% ipython --no-banner

In [1]: import numpy as np

In [2]: import numpy.linalg as la

In [3]: np.set_printoptions(suppress=True, linewidth=100)

In [4]: rd = lambda a: np.round(a, 3) + 0

In [5]: arr = np.load("sample14.npy")

In [6]: arr
Out[6]: 
array([[0, 1, 1, 1],
       [1, 0, 1, 1],
       [1, 1, 0, 1],
       [1, 1, 1, 0]])

In [7]: proj = np.triu(np.array([[-1, 7, -8, 5], [-7, 8, -1, 3], [9, 9, -9, -4], [-4, -6, 1, 0]]), 1) + np.eye(4)

In [8]: out = proj @ arr @ la.inv(proj)

In [9]: rd(np.poly(out))
Out[9]: array([ 1.,  0., -6., -8., -3.])

In [10]: np.trace(out), np.trace(arr)
Out[10]: (np.float64(0.0), np.int64(0))

In [11]: q, r_ = la.qr(arr)

In [12]: np.allclose(r_.T @ r_, arr.T @ arr)
Out[12]: True

In [13]: rd(r_)
Out[13]: 
array([[-1.732, -1.155, -1.155, -1.155],
       [ 0.   ,  1.291,  0.516,  0.516],
       [ 0.   ,  0.   ,  1.183,  0.338],
       [ 0.   ,  0.   ,  0.   , -1.134]])

In [14]: rd(q @ r_)
Out[14]: 
array([[0., 1., 1., 1.],
       [1., 0., 1., 1.],
       [1., 1., 0., 1.],
       [1., 1., 1., 0.]])

In [15]: rd(q)
Out[15]: 
array([[ 0.   ,  0.775,  0.507, -0.378],
       [-0.577, -0.516,  0.507, -0.378],
       [-0.577,  0.258, -0.676, -0.378],
       [-0.577,  0.258,  0.169,  0.756]])

In [16]: rd(q.T @ q)
Out[16]: 
array([[1., 0., 0., 0.],
       [0., 1., 0., 0.],
       [0., 0., 1., 0.],
       [0., 0., 0., 1.]])

In [17]: m1 = np.array([[-2, 0, -2, 3, -3, -2],
    ...:     [3, 2, 3, 0, 3, 0],
    ...:     [-1, -2, -3, -3, 3, -2],
    ...:     [2, -1, 3, -3, -1, 0],
    ...:     [-3, 1, 0, 2, 1, -3],
    ...:     [1, -2, 2, -3, -1, 0]])

In [18]: (m1 - m1.T) / 2
Out[18]: 
array([[ 0. , -1.5, -0.5,  0.5,  0. , -1.5],
       [ 1.5,  0. ,  2.5,  0.5,  1. ,  1. ],
       [ 0.5, -2.5,  0. , -3. ,  1.5, -2. ],
       [-0.5, -0.5,  3. ,  0. , -1.5,  1.5],
       [ 0. , -1. , -1.5,  1.5,  0. , -1. ],
       [ 1.5, -1. ,  2. , -1.5,  1. ,  0. ]])

In [19]: np.allclose(m1, m1.T)
Out[19]: False

In [20]: def softmax(z):
    ...:     e = np.exp(z - z.max(axis=-1, keepdims=True))
    ...:     return e / e.sum(axis=-1, keepdims=True)
    ...: 

In [21]: rd(softmax(m1).sum(axis=1))
Out[21]: array([1., 1., 1., 1., 1., 1.])

In [22]: rd(softmax(m1[3]))
Out[22]: array([0.253, 0.013, 0.686, 0.002, 0.013, 0.034])

In [23]: rd(softmax(10 * m1[3]))
Out[23]: array([0., 0., 1., 0., 0., 0.])

In [24]: rd(softmax(m1[3] + -2))
Out[24]: array([0.253, 0.013, 0.686, 0.002, 0.013, 0.034])

In [25]: att = m1 @ m1.T / np.sqrt(6)

In [26]: softmax(att).round(6).argmax(axis=1)
Out[26]: array([0, 1, 2, 3, 4, 3])

In [27]: M = np.load("block12.npy")

In [28]: M
Out[28]: 
array([[ 0,  0,  0,  0,  0,  0],
       [-3, -3,  1, -2,  2,  2],
       [-9, -9,  3, -6,  6,  6],
       [-6, -6,  2, -4,  4,  4]])

In [29]: la.matrix_rank(M, rtol=0.1)
Out[29]: np.int64(1)

In [30]: [round(float(x), 3) for x in la.svd(M, compute_uv=False)[:3]]
Out[30]: [20.833, 0.0, 0.0]

In [31]: np.argsort(-la.norm(M, axis=0).round(6), kind="stable")[:3]
Out[31]: array([0, 1, 3])

In [32]: rd(la.norm(M, 2) / la.norm(M))
Out[32]: np.float64(1.0)

In [33]: Uu, sig, Vh = la.svd(M)

In [34]: vecs = Vh[:(sig > 1e-8).sum()]

In [35]: rng = np.random.default_rng(6101)

In [36]: vec = M[3] + 5 * M[2] + rng.integers(2) * np.eye(6)[0]

In [37]: vec
Out[37]: array([-51., -51.,  17., -34.,  34.,  34.])

In [38]: rd(vecs.T @ vecs)
Out[38]: 
array([[ 0.29 ,  0.29 , -0.097,  0.194, -0.194, -0.194],
       [ 0.29 ,  0.29 , -0.097,  0.194, -0.194, -0.194],
       [-0.097, -0.097,  0.032, -0.065,  0.065,  0.065],
       [ 0.194,  0.194, -0.065,  0.129, -0.129, -0.129],
       [-0.194, -0.194,  0.065, -0.129,  0.129,  0.129],
       [-0.194, -0.194,  0.065, -0.129,  0.129,  0.129]])
